% ipython --no-banner

In [1]: import numpy as np

In [2]: import numpy.linalg as la

In [3]: np.set_printoptions(precision=3, suppress=True, linewidth=200)

In [4]: F = np.load("case2.npy")

In [5]: F
Out[5]: 
array([[ 71,  -2,  -2,   2,  -1],
       [ -2,  20,   2,  -1,  -3],
       [  3,  -2, -50,  -2,   2],
       [  1,   0,   2, -81,   1],
       [ -1,  -2,   2,  -1, -40]])

In [6]: u = np.array([-2, -4, 2, -3, -3])

In [7]: Y = F + np.outer(u, np.eye(5)[1])

In [8]: la.matrix_rank(la.inv(Y) - la.inv(F), tol=1e-8)
Out[8]: np.int64(1)

In [9]: print(Y)
[[ 71.  -4.  -2.   2.  -1.]
 [ -2.  16.   2.  -1.  -3.]
 [  3.   0. -50.  -2.   2.]
 [  1.  -3.   2. -81.   1.]
 [ -1.  -5.   2.  -1. -40.]]

In [10]: w1 = np.array([[3, 3, -1, 3],
    ...:     [0, -1, -1, -3],
    ...:     [2, 0, -1, -1],
    ...:     [2, 0, 2, 1],
    ...:     [-2, -3, -3, 0]])

In [11]: c = np.array([-1, -3, 0, -1])

In [12]: act = np.maximum(F @ w1 + c, 0)

In [13]: print(la.matrix_rank(act))
4

In [14]: (act > 0).astype(int)
Out[14]: 
array([[1, 1, 0, 1],
       [1, 0, 0, 0],
       [0, 1, 1, 1],
       [0, 0, 0, 0],
       [1, 1, 1, 0]])

In [15]: (act > 0).mean(axis=0)
Out[15]: array([0.6, 0.6, 0.4, 0.4])

In [16]: basis = np.array([[-1, 1, 1], [2, -3, 3], [2, 1, 0], [0, 3, 1]])

In [17]: w1 @ basis
Out[17]: 
array([[  1,   2,  15],
       [ -4,  -7,  -6],
       [ -4,  -2,   1],
       [  2,   7,   3],
       [-10,   4, -11]])

In [18]: act @ basis
Out[18]: 
array([[ 216,  235, 1081],
       [  -1,    1,    1],
       [  82,  219,   68],
       [   0,    0,    0],
       [ 392, -151,  426]])

In [19]: (act @ basis).round(6).argmax(axis=1)
Out[19]: array([2, 1, 1, 0, 2])

In [20]: data = np.loadtxt("mat.csv", delimiter=",")

In [21]: data
Out[21]: 
array([[0., 0., 3., 0.],
       [0., 0., 0., 2.],
       [0., 0., 0., 0.],
       [0., 4., 0., 0.]])

In [22]: data @ la.pinv(data) @ data
Out[22]: 
array([[0., 0., 3., 0.],
       [0., 0., 0., 2.],
       [0., 0., 0., 0.],
       [0., 4., 0., 0.]])

In [23]: round(float(np.trace(la.pinv(data) @ data)), 3)
Out[23]: 3.0

In [24]: np.allclose(data[:-1].T @ la.lstsq(data[:-1].T, data[-1])[0], data[-1])
Out[24]: False

In [25]: proj = np.triu(np.array([[2, 3, 2, 0], [3, 3, 0, 1], [3, 2, 2, 0], [2, 3, 0, 2]]), 1) + np.eye(4)

In [26]: Y = proj @ data @ la.inv(proj)

In [27]: la.matrix_rank(Y)
Out[27]: np.int64(3)

In [28]: print(np.round(la.det(Y), 3))
0.0

In [29]: np.poly(Y)
Out[29]: array([ 1.,  0., -8.,  0.,  0.])

In [30]: rng = np.random.default_rng(47)

In [31]: lab = rng.permutation(4)

In [32]: lab
Out[32]: array([0, 3, 1, 2])

In [33]: Y = data[lab][:, lab]

In [34]: np.sort(np.abs(la.eigvals(Y)))
Out[34]: array([0.   , 0.   , 2.828, 2.828])

In [35]: np.diag(Y)
Out[35]: array([0., 0., 0., 0.])

In [36]: print(np.trace(Y))
0.0

In [37]: r = la.matrix_rank(data)

In [38]: r
Out[38]: np.int64(3)

In [39]: ns = la.svd(data)[2][r:].T

In [40]: print(la.matrix_rank(data.T @ data), la.matrix_rank(data @ data.T))
3 3

In [41]: print([int(la.matrix_rank(data[:, :j + 1])) for j in range(4)])
[0, 1, 2, 3]
